% ipython --no-banner

In [1]: import numpy as np

In [2]: np.set_printoptions(precision=2, suppress=True, linewidth=160)

In [3]: m1 = np.load("x.npy")

In [4]: m1
Out[4]: 
array([[ 0.,  0., -1.],
       [ 5.,  5., -5.],
       [ 0.,  0., -1.]])

In [5]: left, s, VT = np.linalg.svd(m1)

In [6]: np.argmax(s[:-1] / (s[1:] + 1e-6)) + 1
Out[6]: np.int64(2)

In [7]: out = left[:, :2] @ np.diag(s[:2]) @ VT[:2]

In [8]: np.linalg.matrix_rank(out)
Out[8]: np.int64(2)

In [9]: np.linalg.matrix_rank(m1, rtol=0.05)
Out[9]: np.int64(2)

In [10]: np.round(np.abs(m1 - out).max(), 2)
Out[10]: np.float64(0.0)

In [11]: round(float(np.linalg.norm(m1 - out, 2)), 2), np.round(s[2], 2)
Out[11]: (0.0, np.float64(0.0))

In [12]: round(np.linalg.norm(m1 - out) / np.linalg.norm(m1), 2)
Out[12]: np.float64(0.0)

In [13]: W0 = np.array([[-3.12, -8.07, 1.71],
    ...:     [0.85, 0.1, 7.67],
    ...:     [7.5, -2.03, 2.56],
    ...:     [-1.89, 3.26, 5.29]])

In [14]: out = np.array([[-2, -1, 3], [0, 2, 1], [3, 3, 3]])

In [15]: W0 @ out
Out[15]: 
array([[ 11.37,  -7.89, -12.3 ],
       [ 21.31,  22.36,  25.66],
       [ -7.32,  -3.88,  28.15],
       [ 19.65,  24.28,  13.46]])

In [16]: np.einsum("ik,kj->ji", W0, out)
Out[16]: 
array([[ 11.37,  21.31,  -7.32,  19.65],
       [ -7.89,  22.36,  -3.88,  24.28],
       [-12.3 ,  25.66,  28.15,  13.46]])

In [17]: np.einsum("ij,ij->i", W0, W0)
Out[17]: array([77.78, 59.56, 66.92, 42.18])

In [18]: np.linalg.matrix_rank(W0 @ out)
Out[18]: np.int64(3)

In [19]: vec = np.array([-2, -7, -8])

In [20]: target = W0 @ vec

In [21]: target
Out[21]: array([ 49.05, -63.76, -21.27, -61.36])

In [22]: rng = np.random.default_rng(18)

In [23]: target = target + 0.05 * rng.normal(size=4)

In [24]: target
Out[24]: array([ 49.03, -63.82, -21.24, -61.42])

In [25]: c, *_ = np.linalg.lstsq(W0, target)

In [26]: [round(float(np.linalg.norm(np.linalg.solve(W0.T @ W0 + lam * np.eye(3), W0.T @ target))), 2) for lam in (0, 1, 10, 100)]
Out[26]: [10.82, 10.7, 9.74, 5.16]

In [27]: round(np.linalg.norm(target - W0 @ c), 2)
Out[27]: np.float64(0.0)

In [28]: np.round(W0.T @ (target - W0 @ c), 2) + 0
Out[28]: array([0., 0., 0.])

In [29]: out = np.array([[3, 0, 2], [3, 3, 3]])

In [30]: C = np.kron(out, W0)

In [31]: np.linalg.matrix_rank(C)
Out[31]: np.int64(6)

In [32]: round(float(np.linalg.norm(C, 2)), 2), round(float(np.linalg.norm(out, 2) * np.linalg.norm(W0, 2)), 2)
Out[32]: (60.44, 60.44)

In [33]: proj = W0 @ np.linalg.solve(W0.T @ W0, W0.T)

In [34]: np.round(np.linalg.eigvalsh(proj), 2) + 0
Out[34]: array([0., 1., 1., 1.])

In [35]: O, _ = np.linalg.qr(np.array([[-0.6, 1.6, 0.2], [1.0, 0.3, 0.0], [1.0, 1.9, 0.7]]))

In [36]: mat = 2 * O

In [37]: mat
Out[37]: 
array([[-0.78, -1.62, -0.88],
       [ 1.3 ,  0.19, -1.51],
       [ 1.3 , -1.16,  0.98]])

In [38]: left, s, VT = np.linalg.svd(m1)

In [39]: V = VT[:(s > 1e-8).sum()]

In [40]: vec = m1[2] + -2 * m1[0] + rng.integers(2) * np.eye(3)[2]

In [41]: vec
Out[41]: array([0., 0., 2.])

In [42]: np.linalg.matrix_rank(np.vstack([m1, vec]))
Out[42]: np.int64(2)

In [43]: np.round(V.T @ V, 2) + 0
Out[43]: 
array([[0.5, 0.5, 0. ],
       [0.5, 0.5, 0. ],
       [0. , 0. , 1. ]])

In [44]: np.allclose(V.T @ V @ vec, vec)
Out[44]: True

In [45]: out = np.linalg.inv(mat)

In [46]: (np.abs(out) > 1e-9).astype(int)
Out[46]: 
array([[1, 1, 1],
       [1, 1, 1],
       [1, 1, 1]])

In [47]: round(np.linalg.slogdet(mat)[0], 2)
Out[47]: np.float64(1.0)

In [48]: np.linalg.inv(out)
Out[48]: 
array([[-0.78, -1.62, -0.88],
       [ 1.3 ,  0.19, -1.51],
       [ 1.3 , -1.16,  0.98]])

In [49]: out = mat + rng.integers(-2, 3, (3, 1)) @ rng.integers(-2, 3, (1, 3))

In [50]: out
Out[50]: 
array([[-0.78,  0.38,  1.12],
       [ 1.3 ,  1.19, -0.51],
       [ 1.3 , -1.16,  0.98]])

In [51]: np.round(np.linalg.svd(out - mat, compute_uv=False), 2) + 0
Out[51]: array([3.16, 0.  , 0.  ])

In [52]: np.linalg.matrix_rank(out - mat, tol=1e-8)
Out[52]: np.int64(1)

In [53]: u = np.array([8, -9, 5]) + 0.5

In [54]: F = np.eye(3) - 2 * np.outer(u, u) / (u @ u)

In [55]: F
Out[55]: 
array([[ 0.17,  0.83, -0.54],
       [ 0.83,  0.17,  0.54],
       [-0.54,  0.54,  0.65]])

In [56]: np.round(np.linalg.norm(m1, 2) / np.linalg.norm(m1), 2)
Out[56]: np.float64(0.99)

In [57]: [round(float(x), 2) for x in np.linalg.svd(m1, compute_uv=False)[:3]]
Out[57]: [8.7, 1.15, 0.0]
